$ ipython --no-banner

In [1]: import numpy as np

In [2]: np.set_printoptions(precision=1, suppress=True, linewidth=200)

In [3]: F = np.loadtxt("block7.csv", delimiter=",")

In [4]: F.round(1) + 0
Out[4]: 
array([[-19.4,  25.3,  -9.9,   7.9,   5.8, -36.9,  13.6],
       [-18.9,  24.7,  -9.9,   7.8,   5.6, -36. ,  13.2],
       [-16.7,  22.3,  -9.6,   7.3,   4.9, -32.2,  11.7],
       [-11.3,  16.2,  -8.5,   5.9,   3.1, -22.6,   8. ],
       [-10.2,  15. ,  -8.2,   5.6,   2.7, -20.6,   7.3],
       [ -8.8,  13.3,  -7.8,   5.2,   2.2, -18. ,   6.2],
       [ -8.1,  12.5,  -7.6,   5. ,   1.9, -16.8,   5.7],
       [ -6.9,  11. ,  -7.1,   4.6,   1.5, -14.6,   4.9],
       [ -5.7,   9.6,  -6.6,   4.2,   1. , -12.3,   4. ],
       [ -2.8,   5.8,  -4.9,   2.9,  -0.1,  -6.7,   1.9],
       [ -2.8,   5.8,  -4.9,   2.9,  -0.1,  -6.7,   1.9],
       [ -2.6,   5.5,  -4.7,   2.8,  -0.1,  -6.3,   1.7],
       [ -1.7,   4.1,  -3.8,   2.2,  -0.5,  -4.2,   1. ],
       [ -1.6,   3.9,  -3.7,   2.2,  -0.5,  -4.1,   0.9],
       [ -0.8,   2.5,  -2.6,   1.5,  -0.7,  -2.2,   0.3],
       [ -0.6,   2.2,  -2.4,   1.4,  -0.7,  -1.9,   0.2],
       [ -0.2,   1.4,  -1.5,   0.9,  -0.7,  -0.9,   0. ],
       [  0. ,   0.5,  -0.5,   0.3,  -0.4,  -0.2,  -0.1],
       [  0. ,  -0.4,   0.4,  -0.3,   0.5,   0.1,   0.2],
       [  0. ,  -0.7,   0.6,  -0.4,   1. ,   0.1,   0.4],
       [  0. ,  -0.8,   0.6,  -0.5,   1. ,   0.1,   0.4],
       [  0. ,  -0.8,   0.6,  -0.5,   1.1,   0.1,   0.4],
       [  0. ,  -1.1,   0.7,  -0.6,   1.6,   0.1,   0.6],
       [  0.3,  -2.7,   0. ,  -1. ,   4.1,   0.4,   1.5],
       [  0.4,  -2.9,  -0.1,  -1. ,   4.5,   0.5,   1.6],
       [  1.9,  -5.5,  -2.3,  -1. ,   7.8,   2. ,   2.3],
       [  2.3,  -6.1,  -2.9,  -0.9,   8.4,   2.4,   2.4],
       [  3.7,  -8. ,  -4.7,  -0.8,  10.4,   4. ,   2.6],
       [  6.5, -11.5,  -8. ,  -0.6,  13.3,   7.2,   2.6],
       [  9.7, -15.3, -11.5,  -0.2,  16.2,  11.1,   2.3]])

In [5]: # rank 3

In [6]: ang = np.radians(36)

In [7]: r_ = np.eye(7)

In [8]: r_[5, 5] = r_[1, 1] = np.cos(ang)

In [9]: r_[5, 1], r_[1, 5] = -np.sin(ang), np.sin(ang)

In [10]: r_
Out[10]: 
array([[ 1. ,  0. ,  0. ,  0. ,  0. ,  0. ,  0. ],
       [ 0. ,  0.8,  0. ,  0. ,  0. ,  0.6,  0. ],
       [ 0. ,  0. ,  1. ,  0. ,  0. ,  0. ,  0. ],
       [ 0. ,  0. ,  0. ,  1. ,  0. ,  0. ,  0. ],
       [ 0. ,  0. ,  0. ,  0. ,  1. ,  0. ,  0. ],
       [ 0. , -0.6,  0. ,  0. ,  0. ,  0.8,  0. ],
       [ 0. ,  0. ,  0. ,  0. ,  0. ,  0. ,  1. ]])

In [11]: B = F @ r_.T

In [12]: np.abs(B - F).max(axis=0)
Out[12]: array([ 0. , 26.6,  0. ,  0. ,  0. ,  7.8,  0. ])

In [13]: np.allclose(np.linalg.norm(F, axis=1), np.linalg.norm(B, axis=1))
Out[13]: True

In [14]: np.round(np.linalg.det(r_), 1), round(float(np.trace(r_)), 1)
Out[14]: (np.float64(1.0), 6.6)

In [15]: np.round(r_ @ r_.T, 1) + 0
Out[15]: 
array([[1., 0., 0., 0., 0., 0., 0.],
       [0., 1., 0., 0., 0., 0., 0.],
       [0., 0., 1., 0., 0., 0., 0.],
       [0., 0., 0., 1., 0., 0., 0.],
       [0., 0., 0., 0., 1., 0., 0.],
       [0., 0., 0., 0., 0., 1., 0.],
       [0., 0., 0., 0., 0., 0., 1.]])

In [16]: np.linalg.svd(r_, compute_uv=False)
Out[16]: array([1., 1., 1., 1., 1., 1., 1.])

In [17]: np.round(r_.T @ r_, 1) + 0
Out[17]: 
array([[1., 0., 0., 0., 0., 0., 0.],
       [0., 1., 0., 0., 0., 0., 0.],
       [0., 0., 1., 0., 0., 0., 0.],
       [0., 0., 0., 1., 0., 0., 0.],
       [0., 0., 0., 0., 1., 0., 0.],
       [0., 0., 0., 0., 0., 1., 0.],
       [0., 0., 0., 0., 0., 0., 1.]])

In [18]: W1 = np.array([[0, -2], [1, 1], [-2, 2], [0, -2], [1, 0], [-2, 2], [1, 0]])

In [19]: coef = np.array([0, 3])

In [20]: H = np.maximum(F @ W1 + coef, 0)

In [21]: (H > 0).mean(axis=0)
Out[21]: array([0.8, 0.3])

In [22]: (H > 0).astype(int)
Out[22]: 
array([[1, 0],
       [1, 0],
       [1, 0],
       [1, 0],
       [1, 0],
       [1, 0],
       [1, 0],
       [1, 0],
       [1, 0],
       [1, 0],
       [1, 0],
       [1, 0],
       [1, 0],
       [1, 0],
       [1, 0],
       [1, 0],
       [1, 0],
       [1, 1],
       [0, 1],
       [0, 1],
       [0, 1],
       [0, 1],
       [0, 1],
       [1, 1],
       [1, 1],
       [1, 0],
       [1, 0],
       [1, 0],
       [1, 0],
       [1, 0]])

In [23]: C = np.array([[3, 2], [3, 0]])

In [24]: W1 @ C
Out[24]: 
array([[-6,  0],
       [ 6,  2],
       [ 0, -4],
       [-6,  0],
       [ 3,  2],
       [ 0, -4],
       [ 3,  2]])

In [25]: f = np.array([-3, -2])

In [26]: np.convolve(F[15], f)
Out[26]: array([ 1.8, -5.5,  2.6,  0.6, -0.5,  7.2,  3.2, -0.4])

In [27]: np.polyval(f, F[15])
Out[27]: array([-0.2, -8.7,  5.1, -6.1,  0.2,  3.7, -2.6])

In [28]: rng = np.random.default_rng(38)

In [29]: ang = rng.uniform(0, 2 * np.pi, 15)

In [30]: O, _ = np.linalg.qr(np.array([[0.8, -0.2], [0.1, -2.5], [0.6, -0.8]]))

In [31]: mat = 10 * np.c_[np.cos(ang), np.sin(ang)] @ O.T

In [32]: mat.round(1) + 0
Out[32]: 
array([[ 8.1,  0.1,  5.8],
       [ 2. , -9.7, -1.1],
       [-0.5,  9.7,  2.2],
       [ 3.8,  7.9,  4.8],
       [-8.1,  3.1, -5. ],
       [-7.2, -3.4, -6.1],
       [-5.8,  7.9, -2.1],
       [ 8. ,  0.8,  5.9],
       [ 8.1, -2.8,  5.1],
       [ 8.1,  0. ,  5.8],
       [-3.7, -8. , -4.8],
       [-6.2, -5.2, -5.8],
       [-1.3,  9.8,  1.6],
       [ 2. ,  9. ,  3.8],
       [ 7.6, -5. ,  4.2]])

In [33]: # rows and columns are dependent

In [34]: Xc = mat - mat.mean(axis=0)

In [35]: V = np.linalg.svd(Xc)[2][:2]

In [36]: B = Xc - Xc @ V.T @ V

In [37]: np.round(np.linalg.norm(B) / np.linalg.norm(Xc), 1)
Out[37]: np.float64(0.0)

In [38]: np.linalg.norm(B, axis=1).round(6).argmax()
Out[38]: np.int64(0)

In [39]: (Xc @ V.T).std(axis=0)
Out[39]: array([7.4, 6.5])

In [40]: np.round(np.cov(Xc @ V.T, rowvar=False), 1) + 0
Out[40]: 
array([[58.5,  0. ],
       [ 0. , 45.6]])
